$ python -q
>>> import numpy as np
>>> import numpy.linalg as la
>>> np.set_printoptions(precision=1, suppress=True, linewidth=160, sign=" ")
>>> J = np.loadtxt("layer2.csv", delimiter=",")
>>> print(J)
[[ 0.9 -0.1 -0.2  0.1  0.1]
 [-0.1  0.8 -0.3  0.2  0.1]
 [-0.2 -0.3  0.6  0.3  0.2]
 [ 0.1  0.2  0.3  0.8 -0.1]
 [ 0.1  0.1  0.2 -0.1  0.9]]
>>> evals, V = la.eigh(J)
>>> vec = np.array([2, -6, 1, 3, 6])
>>> np.round(vec @ J @ vec / (vec @ vec), 1), np.round(evals[0], 1), np.round(evals[-1], 1)
(np.float64(0.8), np.float64(-0.0), np.float64(1.0))
>>> la.eigvalsh(J[1:, 1:])
array([ 0.1,  1. ,  1. ,  1. ])
>>> r0 = np.array([1, -2])
>>> np.round(np.cross(J[2, :3], J[3, :3]), 1) + 0
array([-0.2,  0.1,  0. ])
>>> np.polyval(r0, J[2])
array([-2.2, -2.3, -1.4, -1.7, -1.8])
>>> np.round(np.array([np.convolve(row, r0, "same") for row in J]), 1) + 0
array([[ 0.9, -2. ,  0.1,  0.5, -0.2],
       [-0.1,  1.1, -1.9,  0.8, -0.3],
       [-0.2,  0.1,  1.2, -0.9, -0.5],
       [ 0.1, -0.1, -0.1,  0.1, -1.6],
       [ 0.1,  0. , -0.1, -0.4,  1.2]])
>>> W = np.array([[2, 0, 0, 3, 0, 0],
...     [2, 3, 2, 3, 0, 3],
...     [1, 2, 2, 3, 3, 2],
...     [3, 3, 0, 3, 2, 3],
...     [2, 0, 3, 2, 1, 1]])
>>> c = np.array([2, -2, -1, 1, -2, 2])
>>> hid = np.maximum(J @ W + c, 0)
>>> la.matrix_rank(hid)
np.int64(5)
>>> (hid > 0).astype(int)
array([[ 1,  0,  0,  1,  0,  1],
       [ 1,  1,  1,  1,  0,  1],
       [ 1,  0,  1,  1,  1,  1],
       [ 1,  1,  0,  1,  1,  1],
       [ 1,  0,  1,  1,  0,  1]])
>>> Z = np.array([[4, 4, 5], [5, 2, 5], [4, 0, 2], [3, 3, 2], [4, 2, 2], [1, 0, 0]])
>>> hid @ Z
array([[ 27.8,  26. ,  26.6],
       [ 33.3,  25.9,  28.9],
       [ 25.5,  20.7,  21.1],
       [ 50.1,  39.3,  44. ],
       [ 39.3,  26.7,  31.9]])
>>> left, sv, VT = la.svd(J)
>>> sv.round(1) + 0
array([ 1.,  1.,  1.,  1.,  0.])
>>> other = left[:, :4] @ np.diag(sv[:4]) @ VT[:4]
>>> print(round(float(la.norm(J - other, 2)), 1), round(sv[4], 1))
0.0 0.0
>>> la.matrix_rank(other)
np.int64(4)
>>> round(la.norm(J - other) / la.norm(J), 1)
np.float64(0.0)
>>> round(float(np.abs(J - other).max()), 1)
0.0
>>> vec = np.array([0, 2, 1, 0, 0])
>>> np.round(J @ vec, 1) + 0
array([-0.4,  1.3,  0. ,  0.8,  0.4])
>>> la.eigvalsh(2 * J - np.eye(5))
array([-1.,  1.,  1.,  1.,  1.])
>>> np.trace(J)
np.float64(4.0)
>>> np.round(J @ J @ vec, 1) + 0
array([-0.4,  1.3,  0. ,  0.8,  0.4])
>>> m1 = np.loadtxt("block5.csv", delimiter=",")
>>> m1
array([[ 0.,  1.,  0.,  0.,  0.,  0.],
       [ 4.,  2.,  0.,  0.,  0.,  0.],
       [ 4.,  0.,  0.,  0.,  0.,  0.],
       [ 0.,  0.,  0.,  1.,  0.,  0.],
       [ 0.,  0.,  4.,  2.,  0.,  0.],
       [ 0.,  0.,  4.,  0.,  0.,  0.],
       [ 0.,  0.,  0.,  0.,  0.,  1.],
       [ 0.,  0.,  0.,  0.,  4.,  2.],
       [ 0.,  0.,  0.,  0.,  4.,  0.]])
>>> other = np.c_[m1[:, :2] @ np.array([[8, 4], [-4, 8]]), np.array([-3, -3, 2, 2, -1, 0, 0, -1, -1])]
>>> other
array([[-4.,  8., -3.],
       [24., 32., -3.],
       [32., 16.,  2.],
       [ 0.,  0.,  2.],
       [ 0.,  0., -1.],
       [ 0.,  0.,  0.],
       [ 0.,  0.,  0.],
       [ 0.,  0., -1.],
       [ 0.,  0., -1.]])
>>> la.matrix_rank(other)
np.int64(3)
>>> la.norm(la.qr(m1)[0].T @ other, axis=0) ** 2 / ((other ** 2).sum(axis=0) + 1e-12)
array([ 1. ,  1. ,  0.9])
>>> np.round(la.norm(other - m1 @ la.lstsq(m1, other)[0], axis=0), 1) + 0
array([ 0. ,  0. ,  2.1])
>>> np.round(la.lstsq(m1, other[:, 0])[0], 1) + 0
array([ 8., -4.,  0.,  0.,  0.,  0.])
>>> other = np.array([[1, 2], [-3, -1]])
>>> Z = np.array([[-2, 1], [0, -1]])
>>> K = np.kron(other, Z)
>>> K
array([[-2,  1, -4,  2],
       [ 0, -1,  0, -2],
       [ 6, -3,  2, -1],
       [ 0,  3,  0,  1]])
>>> other = K / np.sqrt((K ** 2).mean(axis=1, keepdims=True))
>>> other[1]
array([ 0. , -0.9,  0. , -1.8])
>>> la.matrix_rank(K - K.mean(axis=1, keepdims=True))
np.int64(3)
>>> K - K.mean(axis=1, keepdims=True)
array([[-1.2,  1.8, -3.2,  2.8],
       [ 0.8, -0.2,  0.8, -1.2],
       [ 5. , -4. ,  1. , -2. ],
       [-1. ,  2. , -1. ,  0. ]])
>>> la.norm(other, axis=1)
array([ 2.,  2.,  2.,  2.])
